>>> import numpy as np
>>> import numpy.linalg as la
>>> np.set_printoptions(precision=2, suppress=True, linewidth=100, floatmode="fixed")
>>> data = np.loadtxt("x.csv", delimiter=",")
>>> print(data)
[[160.42 159.52  40.82 100.55]
 [160.11 158.68  38.77 101.80]
 [159.61 161.00  39.56 100.48]
 [160.43 160.94  40.96 100.31]
 [159.18 160.31  40.43  99.81]
 [158.88 160.78  41.46  98.92]
 [160.36 159.91  40.82 101.72]
 [160.37 159.65  38.99 100.12]
 [160.39 161.28  39.66 101.67]
 [160.90 158.52  39.79  98.11]
 [161.63 161.02  41.65 100.23]
 [160.18 159.81  40.93  99.01]
 [160.85 159.06  41.47  98.91]
 [159.78 158.59  40.18  99.38]
 [159.42 160.17  40.55 100.47]
 [160.16 159.40  39.85 100.45]
 [157.57 160.20  40.57  99.69]
 [159.80 159.64  37.98  99.89]
 [161.59 160.06  40.52 101.04]
 [159.23 157.82  39.35  97.86]
 [159.47 161.39  39.67 100.05]
 [160.23 161.13  41.37 101.96]
 [159.96 159.94  39.82  99.58]
 [160.42 160.30  38.96 101.00]
 [160.03 160.23  39.83 100.68]
 [159.09 161.23  39.86 101.07]]
>>> print([round(float(x), 2) for x in la.svd(data, compute_uv=False)[:3]])
[1278.4, 5.09, 4.76]
>>> print(la.matrix_rank(data, rtol=0.1))
1
>>> print(np.argsort(-la.norm(data, axis=0).round(6), kind="stable")[:3])
[1 0 3]
>>> print(np.abs(la.svd(data)[2][-1]))
[0.01 0.54 0.56 0.63]
>>> print(np.round(la.norm(data, 2) / la.norm(data), 2))
1.0
>>> print(la.cond(data) > 100)
True
>>> theta = np.deg2rad(15)
>>> A = np.eye(6)
>>> A[np.ix_([1, 0], [1, 0])] = [[np.cos(theta), -np.sin(theta)], [np.sin(theta), np.cos(theta)]]
>>> print(A)
[[ 0.97  0.26  0.00  0.00  0.00  0.00]
 [-0.26  0.97  0.00  0.00  0.00  0.00]
 [ 0.00  0.00  1.00  0.00  0.00  0.00]
 [ 0.00  0.00  0.00  1.00  0.00  0.00]
 [ 0.00  0.00  0.00  0.00  1.00  0.00]
 [ 0.00  0.00  0.00  0.00  0.00  1.00]]
>>> def softmax(z):
...     e = np.exp(z - z.max(axis=-1, keepdims=True))
...     return e / e.sum(axis=-1, keepdims=True)
... 
>>> print(softmax(A[4] + -2))
[0.13 0.13 0.13 0.13 0.35 0.13]
>>> scores = A @ A.T / np.sqrt(6)
>>> print(softmax(scores + np.triu(np.full(scores.shape, -np.inf), 1)))
[[1.00 0.00 0.00 0.00 0.00 0.00]
 [0.40 0.60 0.00 0.00 0.00 0.00]
 [0.29 0.29 0.43 0.00 0.00 0.00]
 [0.22 0.22 0.22 0.33 0.00 0.00]
 [0.18 0.18 0.18 0.18 0.27 0.00]
 [0.15 0.15 0.15 0.15 0.15 0.23]]
>>> print(softmax(scores))
[[0.23 0.15 0.15 0.15 0.15 0.15]
 [0.15 0.23 0.15 0.15 0.15 0.15]
 [0.15 0.15 0.23 0.15 0.15 0.15]
 [0.15 0.15 0.15 0.23 0.15 0.15]
 [0.15 0.15 0.15 0.15 0.23 0.15]
 [0.15 0.15 0.15 0.15 0.15 0.23]]
>>> print(A @ A)
[[ 0.87  0.50  0.00  0.00  0.00  0.00]
 [-0.50  0.87  0.00  0.00  0.00  0.00]
 [ 0.00  0.00  1.00  0.00  0.00  0.00]
 [ 0.00  0.00  0.00  1.00  0.00  0.00]
 [ 0.00  0.00  0.00  0.00  1.00  0.00]
 [ 0.00  0.00  0.00  0.00  0.00  1.00]]
>>> print(np.sort(la.eigvals(A).real))
[0.97 0.97 1.00 1.00 1.00 1.00]
>>> print(np.flatnonzero(la.matrix_power((A != 0) + (A.T != 0) + np.eye(6), 6)[0]))
[0 1]
>>> print((la.matrix_power((A != 0) + (A.T != 0) + np.eye(6), 6) > 0).astype(int))
[[1 1 0 0 0 0]
 [1 1 0 0 0 0]
 [0 0 1 0 0 0]
 [0 0 0 1 0 0]
 [0 0 0 0 1 0]
 [0 0 0 0 0 1]]
>>> X = np.loadtxt("run12.csv", delimiter=",")
>>> print(X)
[[-7.00 -5.00 -3.00]
 [-5.00 -7.00 -5.00]
 [-3.00 -5.00 -7.00]]
>>> # equal to its transpose
>>> ev, evecs = la.eigh(X)
>>> vec = np.array([2, 3, -3])
>>> print(vec @ X @ vec / (vec @ vec), round(ev[0], 2), round(ev[-1], 2))
-4.0 -15.73 -1.27
>>> print(vec @ X @ vec)
-88.0
>>> print(la.eigvalsh(X[1:, 1:]))
[-12.00  -2.00]
>>> print((np.sign(evecs[:, -1].round(6)) == np.sign(evecs[0, -1].round(6))).astype(int))
[1 0 1]
>>> ev, evecs = la.eigh(X)
>>> print(np.round(evecs.T @ evecs, 2) + 0)
[[1.00 0.00 0.00]
 [0.00 1.00 0.00]
 [0.00 0.00 1.00]]
>>> print((ev > 1e-8).sum(), (ev < -1e-8).sum())
0 3
>>> print(evecs @ np.diag(ev) @ evecs.T)
[[-7.00 -5.00 -3.00]
 [-5.00 -7.00 -5.00]
 [-3.00 -5.00 -7.00]]
>>> print(ev)
[-15.73  -4.00  -1.27]
>>> print(np.abs(evecs[:, -1]).round(6).argmax())
1
>>> print(la.svd(X, compute_uv=False))
[15.73  4.00  1.27]
>>> ev, evecs = la.eig(X)
>>> print(np.sort(la.eigvals(X @ X)))
[  1.62  16.00 247.38]
>>> print(np.round(X @ evecs[:, 0] - ev[0] * evecs[:, 0], 2) + 0)
[0.00 0.00 0.00]
>>> print(ev)
[-15.73  -4.00  -1.27]
